$ python -q
>>> import numpy as np
>>> from numpy import linalg as LA
>>> np.set_printoptions(precision=2, suppress=True, linewidth=100, legacy="1.25")
>>> arr = np.load("test8.npy")
>>> arr
array([[ 1,  0,  0,  0],
       [ 0,  1,  0,  0],
       [ 0,  0,  1,  0],
       [ 0,  3,  0, -1]])
>>> # row 3 dominates
>>> hat = np.triu(np.array([[1, 3, 3, -3], [0, -5, 4, 1], [-2, -2, 5, -5], [-5, 5, -1, 5]]), 1) + np.eye(4)
>>> out = hat @ arr @ LA.inv(hat)
>>> np.round(np.poly(out), 2) + 0
array([ 1., -2.,  0.,  2., -1.])
>>> LA.matrix_rank(out)
4
>>> hat @ arr - arr @ hat
array([[  0.,  -9.,   0.,   6.],
       [  0.,   3.,   0.,  -2.],
       [  0., -15.,   0.,  10.],
       [  0.,   0., -12.,  -3.]])
>>> vec = np.array([0, 3, 1, 1])
>>> rhs = arr @ vec
>>> rhs
array([0, 3, 1, 8])
>>> LA.solve(arr, rhs)
array([0., 3., 1., 1.])
>>> LA.solve(arr, -3 * rhs)
array([ 0., -9., -3., -3.])
>>> data = np.array([[3.0, 0.0, 0.0, 0.0, 0.0, 0.0, 0.0],
...     [0.0, 4.0, 2.0, 0.0, 1.0, 3.0, 3.0],
...     [0.0, 2.0, 7.0, 0.0, 2.0, 6.0, 6.0],
...     [0.0, 0.0, 0.0, 3.0, 0.0, 0.0, 0.0],
...     [0.0, 1.0, 2.0, 0.0, 4.0, 3.0, 3.0],
...     [0.0, 3.0, 6.0, 0.0, 3.0, 12.0, 9.0],
...     [0.0, 3.0, 6.0, 0.0, 3.0, 9.0, 12.0]])
>>> # 3 blocks once reordered
>>> out = data / LA.norm(data, axis=1, keepdims=True)
>>> G = out @ out.T
>>> round(np.degrees(np.arccos(np.clip(G[2, 1], -1, 1))), 2)
32.23
>>> G
array([[1.  , 0.  , 0.  , 0.  , 0.  , 0.  , 0.  ],
       [0.  , 1.  , 0.85, 0.  , 0.77, 0.86, 0.86],
       [0.  , 0.85, 1.  , 0.  , 0.85, 0.95, 0.95],
       [0.  , 0.  , 0.  , 1.  , 0.  , 0.  , 0.  ],
       [0.  , 0.77, 0.85, 0.  , 1.  , 0.86, 0.86],
       [0.  , 0.86, 0.95, 0.  , 0.86, 1.  , 0.97],
       [0.  , 0.86, 0.95, 0.  , 0.86, 0.97, 1.  ]])
>>> vec = np.ones(7)
>>> for _ in range(4):
...     vec = data @ vec
...     vec /= LA.norm(vec)
...     print(round(vec @ data @ vec, 2))
... 
26.8
27.0
27.0
27.0
>>> print(round(float(LA.eigvalsh(data)[-1]), 2))
27.0
>>> vec.round(2) + 0
array([0.  , 0.2 , 0.41, 0.  , 0.2 , 0.61, 0.61])
>>> X = np.load("case8.npy")
>>> X
array([[ 3.24,  0.26,  0.86, -0.49,  0.17, -0.67,  0.52],
       [ 0.26,  3.47, -0.19,  0.37,  0.18, -0.85, -1.43],
       [ 0.86, -0.19,  2.93, -1.27,  1.11, -0.16,  0.21],
       [-0.49,  0.37, -1.27,  1.19,  0.11, -1.11, -0.37],
       [ 0.17,  0.18,  1.11,  0.11,  3.65,  0.2 , -0.82],
       [-0.67, -0.85, -0.16, -1.11,  0.2 ,  3.8 , -0.93],
       [ 0.52, -1.43,  0.21, -0.37, -0.82, -0.93,  2.72]])
>>> # rank 6
>>> Uu, sigma, vt = LA.svd(X)
>>> vecs = vt[:(sigma > 1e-8).sum()]
>>> rng = np.random.default_rng(68689)
>>> vec = X[2] + 4 * X[4] + rng.integers(2) * np.eye(7)[1]
>>> vec
array([ 1.56,  0.52,  7.38, -0.83, 15.7 ,  0.63, -3.05])
>>> np.diag(vecs.T @ vecs)
array([1.  , 0.99, 0.85, 0.35, 0.98, 0.88, 0.96])
>>> print(round(float(LA.norm(vec - vecs.T @ vecs @ vec)), 2))
0.0
>>> print(LA.matrix_rank(np.vstack([X, vec])))
6
>>> print(np.allclose(vecs.T @ vecs @ vec, vec))
True
